% ipython --no-banner

In [1]: import numpy as np

In [2]: np.set_printoptions(precision=2, suppress=True, linewidth=140, sign=" ")

In [3]: def rnd(a):
   ...:     return np.round(a, 2) + 0
   ...: 

In [4]: W0 = np.load("block12.npy")

In [5]: print(W0)
[[ 0  5  1]
 [ 1  0  5]
 [ 5  1  0]]

In [6]: print(rnd(np.linalg.det(W0[::-1])))
-126.0

In [7]: print(rnd(np.linalg.det(W0.T)))
126.0

In [8]: print(np.einsum("ii->", W0))
0

In [9]: print(np.kron(np.eye(2, dtype=int), W0))
[[ 0  5  1  0  0  0]
 [ 1  0  5  0  0  0]
 [ 5  1  0  0  0  0]
 [ 0  0  0  0  5  1]
 [ 0  0  0  1  0  5]
 [ 0  0  0  5  1  0]]

In [10]: print(rnd(np.poly(W0)))
[   1.    0.  -15. -126.]

In [11]: x0 = np.array([3, 1, 3])

In [12]: y = W0 @ x0

In [13]: print(y)
[  8  18  16]

In [14]: print(rnd(np.linalg.solve(W0.T, W0[2])))
[ 0.  0.  1.]

In [15]: print(rnd(np.linalg.solve(W0, -3 * y)))
[-9. -3. -9.]

In [16]: print(W0 @ np.ones(3))
[ 6.  6.  6.]

In [17]: print(rnd(np.sort(np.abs(np.fft.fft(W0[0])))), rnd(np.sort(np.linalg.svd(W0, compute_uv=False))))
[ 4.58  4.58  6.  ] [ 4.58  4.58  6.  ]

In [18]: print((W0 @ W0)[0])
[ 10   1  25]

In [19]: print(rnd(np.fft.fft(W0[0])))
[ 6.+0.j   -3.-3.46j -3.+3.46j]

In [20]: print(np.allclose(W0 @ W0.T, W0.T @ W0))
True

In [21]: Y = W0 / np.linalg.norm(W0, axis=1, keepdims=True)

In [22]: cov = Y @ Y.T

In [23]: print((np.abs(cov) > 0.9).astype(int))
[[ 1  0  0]
 [ 0  1  0]
 [ 0  0  1]]

In [24]: print(rnd(np.degrees(np.arccos(np.clip(cov[1, 0], -1, 1)))))
78.91

In [25]: print(np.argwhere(np.triu(np.abs(cov) > 0.95, 1)))
[]

In [26]: print(rnd(np.linalg.norm(Y, axis=1)))
[ 1.  1.  1.]

In [27]: feats = np.load("mat.npy")

In [28]: print(feats)
[[-1.04 -2.41 -3.58]
 [-7.46  4.46  4.28]
 [-1.16 -4.2   4.14]
 [ 3.22 -0.82  3.5 ]]

In [29]: rng = np.random.default_rng(41406)

In [30]: lab = rng.permutation(3)

In [31]: Y = W0[:, lab] * rng.choice([-1, 1], 3)

In [32]: print(Y)
[[ 0  5 -1]
 [ 1  0 -5]
 [ 5  1  0]]

In [33]: left, _, Vh = np.linalg.svd(W0.T @ Y)

In [34]: print(lab)
[ 0  1  2]

In [35]: print(rnd(left @ Vh))
[[ 1.  0.  0.]
 [ 0.  1.  0.]
 [ 0.  0. -1.]]

In [36]: J = np.load("x.npy")

In [37]: print(J)
[[-19.27   1.91 -14.39]
 [  3.97  -0.59 -25.61]
 [-17.58   1.47 -14.11]
 [  3.73  -0.29 -28.29]
 [  4.88   0.76 -26.91]
 [-16.98   1.5  -14.14]
 [  3.55   1.9  -26.46]
 [  3.57  -0.99 -27.08]
 [-17.93   1.34 -15.38]
 [  5.73  -1.85 -26.24]
 [-17.48   2.47 -14.24]
 [-19.18  -0.65 -14.88]
 [-17.22   1.39 -17.47]
 [-16.27   2.42 -13.31]
 [  3.14   0.48 -29.33]
 [-17.52   2.08 -14.36]
 [-16.44   2.38 -14.48]]

In [38]: ang = np.radians(120)

In [39]: r_ = np.eye(3)

In [40]: r_[0, 0] = r_[1, 1] = np.cos(ang)

In [41]: r_[0, 1], r_[1, 0] = -np.sin(ang), np.sin(ang)

In [42]: print(rnd(r_))
[[-0.5  -0.87  0.  ]
 [ 0.87 -0.5   0.  ]
 [ 0.    0.    1.  ]]

In [43]: Y = J @ r_.T

In [44]: print(rnd(np.linalg.det(r_)), rnd(np.trace(r_)))
1.0 0.0

In [45]: print(rnd(np.linalg.svd(J, compute_uv=False)), rnd(np.linalg.svd(Y, compute_uv=False)))
[ 89.58  50.53   4.13] [ 89.58  50.53   4.13]

In [46]: u = np.array([0, 0, 3])

In [47]: print(np.correlate(W0[0], W0[2], "full"))
[  0   0   5  26   5]

In [48]: print(np.array([np.convolve(row, u, "same") for row in W0]))
[[  0   0  15]
 [  0   3   0]
 [  0  15   3]]

In [49]: print(np.convolve(W0[0], u))
[  0   0   0  15   3]

In [50]: print(np.argsort(-np.linalg.norm(J, axis=0).round(6), kind="stable")[:3])
[ 2  0  1]

In [51]: print(rnd(np.linalg.norm(J, 2) / np.linalg.norm(J)))
0.87

In [52]: print(rnd(np.abs(np.linalg.svd(J)[2][-1])))
[ 0.08  1.    0.01]

In [53]: print(round(np.log10(np.linalg.cond(J))))
1

In [54]: print(np.linalg.matrix_rank(J, rtol=0.1))
2

In [55]: print(np.linalg.cond(J) > 100)
False

In [56]: print([round(float(x), 2) for x in np.linalg.svd(J, compute_uv=False)[:3]])
[89.58, 50.53, 4.13]

In [57]: hat = J @ np.linalg.solve(J.T @ J, J.T)

In [58]: print(rnd(np.linalg.eigvalsh(hat)))
[ 0.  0.  0.  0.  0.  0.  0.  0.  0.  0.  0.  0.  0.  0.  1.  1.  1.]

In [59]: print(rnd(np.diag(hat)))
[ 0.12  0.14  0.1   0.15  0.19  0.09  0.35  0.19  0.11  0.3   0.14  0.45  0.1   0.14  0.17  0.11  0.13]

In [60]: E = np.array([[1, 4, 1], [0, 0, 3], [0, 0, 2]])

In [61]: r = np.linalg.matrix_rank(E)

In [62]: print(r)
2

In [63]: ns = np.linalg.svd(E)[2][r:].T

In [64]: print([int(np.linalg.matrix_rank(E[:i])) for i in range(1, len(E) + 1)])
[1, 2, 2]

In [65]: print([int(np.linalg.matrix_rank(np.delete(E, i, axis=0))) for i in range(3)])
[1, 2, 2]

In [66]: print(np.linalg.matrix_rank(E.T @ E), np.linalg.matrix_rank(E @ E.T))
2 2

In [67]: print(ns.shape)
(3, 1)

In [68]: print(rnd(ns[:, 0] / ns[np.abs(ns[:, 0]).round(6).argmax(), 0]))
[ 1.   -0.25  0.  ]

In [69]: Y = np.array([[-2, -3], [1, -3], [2, 3]])

In [70]: print(np.linalg.matrix_rank(E @ Y))
2

In [71]: print(E @ Y)
[[  4 -12]
 [  6   9]
 [  4   6]]

In [72]: print(np.vstack([E, Y.T]).shape)
(5, 3)

In [73]: left, sig, Vh = np.linalg.svd(E)

In [74]: print(rnd(sig))
[ 4.46  3.33  0.  ]

In [75]: print(np.argmax(sig[:-1] / (sig[1:] + 1e-6)) + 1)
2

In [76]: Y = left[:, :2] @ np.diag(sig[:2]) @ Vh[:2]

In [77]: print(rnd(np.linalg.norm(E - Y, 2)), rnd(sig[2]))
0.0 0.0

In [78]: print(rnd(np.linalg.norm(E - Y) / np.linalg.norm(E)))
0.0

In [79]: print(rnd(np.abs(E - Y).max()))
0.0

In [80]: print(np.linalg.matrix_rank(E, rtol=0.05))
2
